% ipython --no-banner

In [1]: import numpy as np

In [2]: from numpy import linalg as LA

In [3]: np.set_printoptions(precision=2, suppress=True, linewidth=200, legacy="1.25")

In [4]: rng = np.random.default_rng(434)

In [5]: J = np.eye(4, dtype=int)[rng.permutation(4)]

In [6]: J
Out[6]: 
array([[0, 0, 0, 1],
       [0, 0, 1, 0],
       [1, 0, 0, 0],
       [0, 1, 0, 0]])

In [7]: # keeps lengths

In [8]: np.sort(np.abs(LA.eigvals(J)))[::-1]
Out[8]: array([1., 1., 1., 1.])

In [9]: pr = np.eye(4)[1]

In [10]: for _ in range(3):
    ...:     pr = pr @ J
    ...:     print(pr.round(2))
    ...: 
[0. 0. 1. 0.]
[1. 0. 0. 0.]
[0. 0. 0. 1.]

In [11]: z = rng.permutation(4)

In [12]: z
Out[12]: array([2, 1, 3, 0])

In [13]: out = J[z][:, z]

In [14]: out
Out[14]: 
array([[0, 0, 0, 1],
       [1, 0, 0, 0],
       [0, 1, 0, 0],
       [0, 0, 1, 0]])

In [15]: np.allclose(out, J)
Out[15]: False

In [16]: F = np.array([[-1.7, -0.2, 2.1, 1.7],
    ...:     [-2.4, -1.7, 0.1, -0.4],
    ...:     [-0.5, -0.9, 1.2, 0.6]])

In [17]: F
Out[17]: 
array([[-1.7, -0.2,  2.1,  1.7],
       [-2.4, -1.7,  0.1, -0.4],
       [-0.5, -0.9,  1.2,  0.6]])

In [18]: def softmax(z):
    ...:     e = np.exp(z - z.max(axis=-1, keepdims=True))
    ...:     return e / e.sum(axis=-1, keepdims=True)
    ...: 

In [19]: np.round(softmax(10 * F[2]), 2) + 0
Out[19]: array([0., 0., 1., 0.])

In [20]: softmax(F[2] + 3)
Out[20]: array([0.1 , 0.07, 0.54, 0.3 ])

In [21]: softmax(F[2])
Out[21]: array([0.1 , 0.07, 0.54, 0.3 ])

In [22]: scores = F @ F.T / np.sqrt(4)

In [23]: softmax(scores).round(6).argmax(axis=1)
Out[23]: array([0, 1, 0])

In [24]: out = F / LA.norm(F, axis=1, keepdims=True)

In [25]: gram = out @ out.T

In [26]: LA.norm(out, axis=1)
Out[26]: array([1., 1., 1.])

In [27]: (np.abs(gram) > 0.9).astype(int)
Out[27]: 
array([[1, 0, 0],
       [0, 1, 0],
       [0, 0, 1]])

In [28]: (gram - 2 * np.eye(3)).round(6).argmax(axis=1)
Out[28]: array([2, 2, 0])

In [29]: gram
Out[29]: 
array([[1.  , 0.42, 0.84],
       [0.42, 1.  , 0.52],
       [0.84, 0.52, 1.  ]])

In [30]: u = np.array([1, 1, -1])

In [31]: out = gram + np.outer(u, np.eye(3)[1])

In [32]: out
Out[32]: 
array([[ 1.  ,  1.42,  0.84],
       [ 0.42,  2.  ,  0.52],
       [ 0.84, -0.48,  1.  ]])

In [33]: LA.matrix_rank(LA.inv(out) - LA.inv(gram), tol=1e-8)
Out[33]: 1
